% python3 -q
>>> import numpy as np
>>> np.set_printoptions(precision=1, suppress=True, linewidth=160, floatmode="fixed")
>>> def tidy(a):
...     return np.round(a, 1) + 0
... 
>>> F = np.load("case18.npy")
>>> F
array([[2, 6, 2, 6, 2, 6],
       [9, 0, 9, 0, 9, 0],
       [5, 6, 5, 6, 5, 6],
       [2, 6, 2, 6, 2, 6],
       [9, 0, 9, 0, 9, 0],
       [5, 6, 5, 6, 5, 6]])
>>> rk = np.linalg.matrix_rank(F)
>>> rk
np.int64(2)
>>> N = np.linalg.svd(F)[2][rk:].T
>>> np.linalg.matrix_rank(F.T @ F), np.linalg.matrix_rank(F @ F.T)
(np.int64(2), np.int64(2))
>>> N.shape
(6, 4)
>>> [int(np.linalg.matrix_rank(np.delete(F, i, axis=0))) for i in range(6)]
[2, 2, 2, 2, 2, 2]
>>> Y = np.array([[-3, 3, -2], [-3, -2, 3], [3, 1, 2]])
>>> A = Y - Y.T
>>> A
array([[ 0,  6, -5],
       [-6,  0,  2],
       [ 5, -2,  0]])
>>> w1 = np.array([[3, -4, 1, -4], [-4, 5, 0, 0], [-4, -2, 4, 0]])
>>> beta = np.array([4, 2, -8, 1])
>>> H = np.maximum(A @ w1 + beta, 0)
>>> H
array([[ 0, 42,  0,  1],
       [ 0, 22,  0, 25],
       [27,  0,  0,  0]])
>>> (H > 0).astype(int)
array([[0, 1, 0, 1],
       [0, 1, 0, 1],
       [1, 0, 0, 0]])
>>> C = np.array([[1, 5], [5, 0], [4, 1], [-4, -2]])
>>> w1 @ C
array([[  3,  24],
       [ 21, -20],
       [  2, -16]])
>>> H @ C
array([[206,  -2],
       [ 10, -50],
       [ 27, 135]])
>>> vec = np.array([5, -3, 0, 1])
>>> a = np.maximum(H @ vec, 0)
>>> np.flatnonzero(a > 1e-9)
array([2])
>>> H.T @ a
array([3645,    0,    0,    0])
>>> np.maximum(H @ (3 * vec), 0)
array([  0,   0, 405])
>>> np.unique(A.round(6), axis=0).shape
(3, 3)
>>> tidy(A @ np.linalg.pinv(A) @ A)
array([[ 0.0,  6.0, -5.0],
       [-6.0,  0.0,  2.0],
       [ 5.0, -2.0,  0.0]])
>>> np.allclose(A[:-1].T @ np.linalg.lstsq(A[:-1].T, A[-1])[0], A[-1])
True
>>> np.linalg.lstsq(A[:-1].T, A[-1])[2]
np.int32(2)
>>> np.abs(np.diag(np.linalg.qr(A)[1])) > 1e-9
array([ True,  True, False])
>>> Uu, sigma, vt = np.linalg.svd(A)
>>> evecs = vt[:(sigma > 1e-8).sum()]
>>> rng = np.random.default_rng(9634)
>>> vec = A[0] + 4 * A[2] + rng.integers(2) * np.eye(3)[2]
>>> vec
array([20.0, -2.0, -5.0])
>>> tidy(np.diag(evecs.T @ evecs))
array([0.9, 0.6, 0.4])
>>> tidy(evecs.T @ evecs)
array([[ 0.9, -0.2, -0.2],
       [-0.2,  0.6, -0.5],
       [-0.2, -0.5,  0.4]])
>>> np.allclose(evecs.T @ evecs @ vec, vec)
True
>>> feats = np.load("dump.npy")
>>> feats
array([[-1,  3,  5, -2, -3],
       [-2, -3, -1, -1, -3],
       [-4, -3, -4,  0, -4],
       [ 1,  6,  6, -1,  0]])
>>> np.argsort(-np.linalg.norm(feats, axis=0).round(6), kind="stable")[:3]
array([2, 1, 4])
>>> np.linalg.matrix_rank(feats, rtol=0.1)
np.int64(3)
>>> tidy(np.linalg.norm(feats, 2) / np.linalg.norm(feats))
np.float64(0.9)
>>> def softmax(z):
...     e = np.exp(z - z.max(axis=-1, keepdims=True))
...     return e / e.sum(axis=-1, keepdims=True)
... 
>>> tidy(softmax(10 * feats[3]))
array([0.0, 0.5, 0.5, 0.0, 0.0])
>>> att = feats @ feats.T / np.sqrt(5)
>>> tidy(softmax(att)[3] @ feats)
array([ 1.0,  6.0,  6.0, -1.0,  0.0])
>>> tidy(softmax(att + np.triu(np.full(att.shape, -np.inf), 1)))
array([[1.0, 0.0, 0.0, 0.0],
       [0.0, 1.0, 0.0, 0.0],
       [0.0, 0.0, 1.0, 0.0],
       [0.0, 0.0, 0.0, 1.0]])
>>> M = np.load("a.npy")
>>> M
array([[ 9, -6, -6, -9],
       [ 6, -4, -4, -6],
       [ 3, -2, -2, -3],
       [ 0,  0,  0,  0],
       [ 0,  0,  0,  0]])
>>> # rows and columns are dependent
>>> Uu, sigma, vt = np.linalg.svd(M)
>>> np.argmax(sigma[:-1] / (sigma[1:] + 1e-6)) + 1
np.int64(1)
>>> Y = Uu[:, :1] @ np.diag(sigma[:1]) @ vt[:1]
>>> np.linalg.matrix_rank(Y)
np.int64(1)
>>> tidy(Y)
array([[ 9.0, -6.0, -6.0, -9.0],
       [ 6.0, -4.0, -4.0, -6.0],
       [ 3.0, -2.0, -2.0, -3.0],
       [ 0.0,  0.0,  0.0,  0.0],
       [ 0.0,  0.0,  0.0,  0.0]])
>>> tidy(np.abs(M - Y).max())
np.float64(0.0)
